% ipython --no-banner

In [1]: import numpy as np

In [2]: np.set_printoptions(suppress=True, linewidth=120)

In [3]: def tidy(a):
   ...:     return np.round(a, 2) + 0
   ...: 

In [4]: K = np.loadtxt("mat.csv", delimiter=",")

In [5]: print(K)
[[-1.1 -1.2 -0.7]
 [ 0.8 -0.7 -0.4]
 [-0.8  1.4 -0.3]
 [ 0.1 -0.3  1.6]
 [-1.3  0.9  1.1]
 [-1.1  1.2  1.1]
 [ 0.7  1.   0. ]
 [ 0.8  0.5  1.3]
 [ 1.9 -1.2  1.9]
 [ 0.6  2.5 -0.9]
 [ 0.3  1.8 -0.6]
 [ 0.8 -0.9  0.8]
 [-1.2  0.1 -1. ]
 [-0.1 -1.9  0.9]
 [-0.6  1.5 -0.5]
 [-0.8 -2.1  0.6]
 [-0.9 -0.5  1.5]
 [-0.3 -0.3 -4.8]
 [-0.2 -0.4 -1. ]
 [ 0.8  1.6  0.2]
 [ 0.7  0.8 -1.4]
 [-0.1  1.2  0.8]
 [ 0.9  0.1 -1. ]
 [-0.5  1.1  1.5]
 [-2.5  0.  -0.6]]

In [6]: cov = np.cov(K, rowvar=False)

In [7]: np.argsort(-K.std(axis=0).round(6), kind="stable")
Out[7]: array([2, 1, 0])

In [8]: tidy(np.corrcoef(K.T))
Out[8]: 
array([[ 1.  ,  0.03,  0.09],
       [ 0.03,  1.  , -0.1 ],
       [ 0.09, -0.1 ,  1.  ]])

In [9]: np.argwhere(np.triu(np.abs(np.corrcoef(K.T)) > 0.8, 1))
Out[9]: array([], shape=(0, 2), dtype=int64)

In [10]: print(tidy(np.polyfit(K[:, 2], K[:, 0], 1)))
[ 0.06 -0.12]

In [11]: z = K[:, 2] > np.median(K[:, 2])

In [12]: r0 = K[z].mean(axis=0) - K[~z].mean(axis=0)

In [13]: print(tidy(r0))
[ 0.17 -0.54  2.12]

In [14]: ((K - K.mean(axis=0)) @ r0 > 0).astype(int)
Out[14]: array([0, 0, 0, 1, 1, 1, 0, 1, 1, 0, 0, 1, 0, 1, 0, 1, 1, 0, 0, 0, 0, 1, 0, 1, 0])

In [15]: (((K - K.mean(axis=0)) @ r0 > 0) == z).mean()
Out[15]: np.float64(0.96)

In [16]: P = K @ np.linalg.solve(K.T @ K, K.T)

In [17]: print(np.allclose(P @ P, P))
True

In [18]: print(tidy(np.diag(P)))
[0.1  0.05 0.08 0.05 0.14 0.13 0.05 0.07 0.25 0.2  0.1  0.06 0.08 0.11 0.08 0.16 0.09 0.5  0.03 0.1  0.08 0.06 0.06
 0.11 0.27]

In [19]: print(np.linalg.matrix_rank(np.eye(25) - P))
22

In [20]: tidy(np.linalg.eigvalsh(P))
Out[20]: array([0., 0., 0., 0., 0., 0., 0., 0., 0., 0., 0., 0., 0., 0., 0., 0., 0., 0., 0., 0., 0., 0., 1., 1., 1.])

In [21]: np.trace(P)
Out[21]: np.float64(3.0)

In [22]: J = np.loadtxt("w.csv", delimiter=",")

In [23]: J
Out[23]: 
array([[  0.3,   1. ,   1.3,  -2.2],
       [ -1.1,   0.9,  -0.5,   0.8],
       [ -8. ,   0. ,  14. , -16. ],
       [ -0.1,  -1.4,   0.8,   0.9],
       [ -0.5,  -0.2,  -0.4,   0.7],
       [ -0.3,   0.5,   0.8,  -0.3],
       [  0.9,  -2.4,   0.6,  -0.4],
       [ -1.5,   0.5,  -0.3,   0.8],
       [  2.4,  -1.2,   1. ,  -1.7],
       [ -1. ,   1.4,   1.7,   0.2],
       [  0.2,  -1.2,   0.9,   1.2],
       [ -0.6,  -2.2,  -0.6,   1.7],
       [ -1.2,   1.6,   0.7,   0.5],
       [  0.7,   0.4,   0.1,   1. ],
       [  0.5,   0.2,  -0.1,  -1. ],
       [  1. ,   1. ,  -1.3,   0.4],
       [ -0.7,   1. ,  -0.4,   1.4],
       [  0.8,  -0.1,  -0.8,   1.5],
       [  0.3,  -0.6,   1.6,   0.1],
       [  0.1,  -0.2,   0.6,  -0.9],
       [ -1.4,   0. ,  -0.3,   0.8],
       [ -2.2,   0.7,  -0.1,   0.5],
       [  0.3,  -0.2,  -0.8,  -0.3],
       [  1.3,  -1.2,  -0.8,  -1.3],
       [ -2.3,   0.7,   0.3,  -2.2],
       [ -0.8,  -1. ,   0.6,   1.6],
       [  0.5,   0.5,  -0.9,  -0.1],
       [ -0.6,   1.3,   0.1,   0.6]])

In [24]: Q, r_ = np.linalg.qr(J)

In [25]: tidy(abs(r_[0, 0])), tidy(np.linalg.norm(J[:, 0]))
Out[25]: (np.float64(9.77), np.float64(9.77))

In [26]: tidy(Q.T @ Q)
Out[26]: 
array([[1., 0., 0., 0.],
       [0., 1., 0., 0.],
       [0., 0., 1., 0.],
       [0., 0., 0., 1.]])

In [27]: tidy(Q @ r_)
Out[27]: 
array([[  0.3,   1. ,   1.3,  -2.2],
       [ -1.1,   0.9,  -0.5,   0.8],
       [ -8. ,   0. ,  14. , -16. ],
       [ -0.1,  -1.4,   0.8,   0.9],
       [ -0.5,  -0.2,  -0.4,   0.7],
       [ -0.3,   0.5,   0.8,  -0.3],
       [  0.9,  -2.4,   0.6,  -0.4],
       [ -1.5,   0.5,  -0.3,   0.8],
       [  2.4,  -1.2,   1. ,  -1.7],
       [ -1. ,   1.4,   1.7,   0.2],
       [  0.2,  -1.2,   0.9,   1.2],
       [ -0.6,  -2.2,  -0.6,   1.7],
       [ -1.2,   1.6,   0.7,   0.5],
       [  0.7,   0.4,   0.1,   1. ],
       [  0.5,   0.2,  -0.1,  -1. ],
       [  1. ,   1. ,  -1.3,   0.4],
       [ -0.7,   1. ,  -0.4,   1.4],
       [  0.8,  -0.1,  -0.8,   1.5],
       [  0.3,  -0.6,   1.6,   0.1],
       [  0.1,  -0.2,   0.6,  -0.9],
       [ -1.4,   0. ,  -0.3,   0.8],
       [ -2.2,   0.7,  -0.1,   0.5],
       [  0.3,  -0.2,  -0.8,  -0.3],
       [  1.3,  -1.2,  -0.8,  -1.3],
       [ -2.3,   0.7,   0.3,  -2.2],
       [ -0.8,  -1. ,   0.6,   1.6],
       [  0.5,   0.5,  -0.9,  -0.1],
       [ -0.6,   1.3,   0.1,   0.6]])
